>>> import numpy as np
>>> np.set_printoptions(suppress=True, linewidth=160)
>>> def rd(a):
...     return np.round(a, 2) + 0
... 
>>> X = np.array([[1, 0, 0, 0], [1, 1, 0, 0], [-2, 3, 1, 0], [0, 0, 1, 1]])
>>> X
array([[ 1,  0,  0,  0],
       [ 1,  1,  0,  0],
       [-2,  3,  1,  0],
       [ 0,  0,  1,  1]])
>>> # triangular: eigenvalues sit on the diagonal
>>> vals, evecs = np.linalg.eig(X)
>>> np.prod(vals)
np.float64(1.0)
>>> print(X @ evecs[:, 0] - vals[0] * evecs[:, 0])
[0. 0. 0. 0.]
>>> rd(np.linalg.det(X))
np.float64(1.0)
>>> X @ X
array([[ 1,  0,  0,  0],
       [ 2,  1,  0,  0],
       [-1,  6,  1,  0],
       [-2,  3,  2,  1]])
>>> rd(np.sort(np.abs(np.linalg.eigvals(X))))
array([1., 1., 1., 1.])
>>> print(np.trace(X))
4
>>> x0 = np.array([2, 0, -1, -1])
>>> print((X @ x0).argmax())
0
>>> X @ np.ones(4)
array([1., 2., 2., 2.])
>>> X @ x0
array([ 2,  2, -5, -2])
>>> print(X @ (2 * x0))
[  4   4 -10  -4]
>>> X * x0
array([[ 2,  0,  0,  0],
       [ 2,  0,  0,  0],
       [-4,  0, -1,  0],
       [ 0,  0, -1, -1]])
>>> X @ np.eye(4)[3]
array([0., 0., 0., 1.])
>>> print(np.sign((X @ x0).round(6)))
[ 1  1 -1 -1]
>>> U, s, VT = np.linalg.svd(X)
>>> np.argmax(s[:-1] / (s[1:] + 1e-6)) + 1
np.int64(3)
>>> other = U[:, :3] @ np.diag(s[:3]) @ VT[:3]
>>> np.linalg.matrix_rank(other)
np.int64(3)
>>> print(np.linalg.matrix_rank(X, rtol=0.05))
3
>>> rd(np.abs(X - other).max())
np.float64(0.07)
>>> rd(np.linalg.norm(X - other, 2)), rd(s[3])
(np.float64(0.12), np.float64(0.12))
>>> q, evecs = np.linalg.qr(X[:, :3])[0], np.linalg.qr(X[:, 3:])[0]
>>> s = np.linalg.svd(q.T @ evecs, compute_uv=False)
>>> rd(np.linalg.norm(q @ q.T - evecs @ evecs.T, 2))
np.float64(1.0)
>>> rd(np.degrees(np.arccos(s.clip(0, 1))))
array([9.59])
>>> other = np.array([[-2]])
>>> cent = np.array([[-2, 7, 3], [1, 4, 5], [0, -2, 8]])
>>> M = np.block([[other, np.array([[0, 0, 2]])], [np.zeros((3, 1)), cent]])
>>> M
array([[-2.,  0.,  0.,  2.],
       [ 0., -2.,  7.,  3.],
       [ 0.,  1.,  4.,  5.],
       [ 0.,  0., -2.,  8.]])
>>> print(M.sum(axis=1))
[ 0.  8. 10.  6.]
>>> rd(np.linalg.norm(M))
np.float64(13.42)
>>> print(np.unravel_index(np.abs(M).argmax(), M.shape))
(np.int64(3), np.int64(3))
>>> print(M.sum(axis=0))
[-2. -1.  9. 18.]
>>> np.linalg.matrix_rank(M)
np.int64(4)
>>> u, v = M[1], M[0]
>>> u @ v
np.float64(6.0)
>>> u @ u
np.float64(62.0)
>>> p = (u @ v) / (u @ u) * u
>>> np.outer(u, v)
array([[ -0.,   0.,   0.,   0.],
       [  4.,  -0.,  -0.,  -4.],
       [-14.,   0.,   0.,  14.],
       [ -6.,   0.,   0.,   6.]])
>>> rd(np.linalg.norm(u + v) ** 2 + np.linalg.norm(u - v) ** 2)
np.float64(140.0)
>>> np.linalg.matrix_rank(np.outer(u, v))
np.int64(1)
>>> rd(v - p)
array([-2.  ,  0.19, -0.68,  1.71])
>>> J = np.load("data.npy")
>>> print(J)
[[ 1  0  0  0]
 [-2  1  0  0]
 [-7 -5  1  0]
 [ 9 -5 -8  1]]
>>> print(np.linalg.matrix_rank(J - J[0, 0] * np.eye(4)))
3
>>> print(rd(np.sort(np.linalg.eigvals(J))))
[1. 1. 1. 1.]
>>> np.prod(np.diag(J)), rd(np.linalg.det(J))
(np.int64(1), np.float64(1.0))
>>> print(J @ J)
[[  1   0   0   0]
 [ -4   1   0   0]
 [ -4 -10   1   0]
 [ 84  30 -16   1]]
>>> np.linalg.matrix_power(J, 2)
array([[  1,   0,   0,   0],
       [ -4,   1,   0,   0],
       [ -4, -10,   1,   0],
       [ 84,  30, -16,   1]])
>>> np.allclose(J @ J.T, J.T @ J)
False
>>> (J + J.T) / 2
array([[ 1. , -1. , -3.5,  4.5],
       [-1. ,  1. , -2.5, -2.5],
       [-3.5, -2.5,  1. , -4. ],
       [ 4.5, -2.5, -4. ,  1. ]])
>>> print(np.trace(J))
4
>>> print(rd(np.linalg.det(J)))
1.0
>>> rd(np.sort(np.abs(np.linalg.eigvals(J))))
array([1., 1., 1., 1.])
>>> rd(np.abs(np.linalg.eigvals(J)).max())
np.float64(1.0)
>>> K = np.array([[0, 0, 0, 1], [1, 0, 0, 0], [0, 0, 1, 0], [0, 1, 0, 0]])
>>> K.reshape(2, -1)
array([[0, 0, 0, 1, 1, 0, 0, 0],
       [0, 0, 1, 0, 0, 1, 0, 0]])
>>> K.ravel(order="F")
array([0, 1, 0, 0, 0, 0, 0, 1, 0, 0, 1, 0, 1, 0, 0, 0])
>>> T = K.reshape(4, 2, -1)
>>> np.einsum("ihd,jhd->hij", T, T).shape
(2, 4, 4)
>>> T.shape
(4, 2, 2)
>>> def softmax(z):
...     e = np.exp(z - z.max(axis=-1, keepdims=True))
...     return e / e.sum(axis=-1, keepdims=True)
... 
>>> print(rd(softmax(10 * K[2])))
[0. 0. 1. 0.]
>>> rd(softmax(K[2] + -3))
array([0.17, 0.17, 0.48, 0.17])
>>> rd(softmax(K[2]))
array([0.17, 0.17, 0.48, 0.17])
>>> scores = K @ K.T / np.sqrt(4)
>>> rd(softmax(scores + np.triu(np.full(scores.shape, -np.inf), 1)))
array([[1.  , 0.  , 0.  , 0.  ],
       [0.38, 0.62, 0.  , 0.  ],
       [0.27, 0.27, 0.45, 0.  ],
       [0.22, 0.22, 0.22, 0.35]])
>>> print(softmax(scores).round(6).argmax(axis=1))
[0 1 2 3]
>>> mat = np.load("run16.npy")
>>> mat
array([[ 1.7,  0.3, -0.4],
       [-1.1,  1.1,  0. ],
       [-0.2,  0.9,  0.6]])
>>> rd(np.linalg.norm(mat[0] - mat[2]))
np.float64(2.23)
>>> rd(np.linalg.norm(mat) ** 2 / np.linalg.norm(mat, 2) ** 2)
np.float64(1.45)
>>> rd(mat[0] @ mat[2])
np.float64(-0.31)
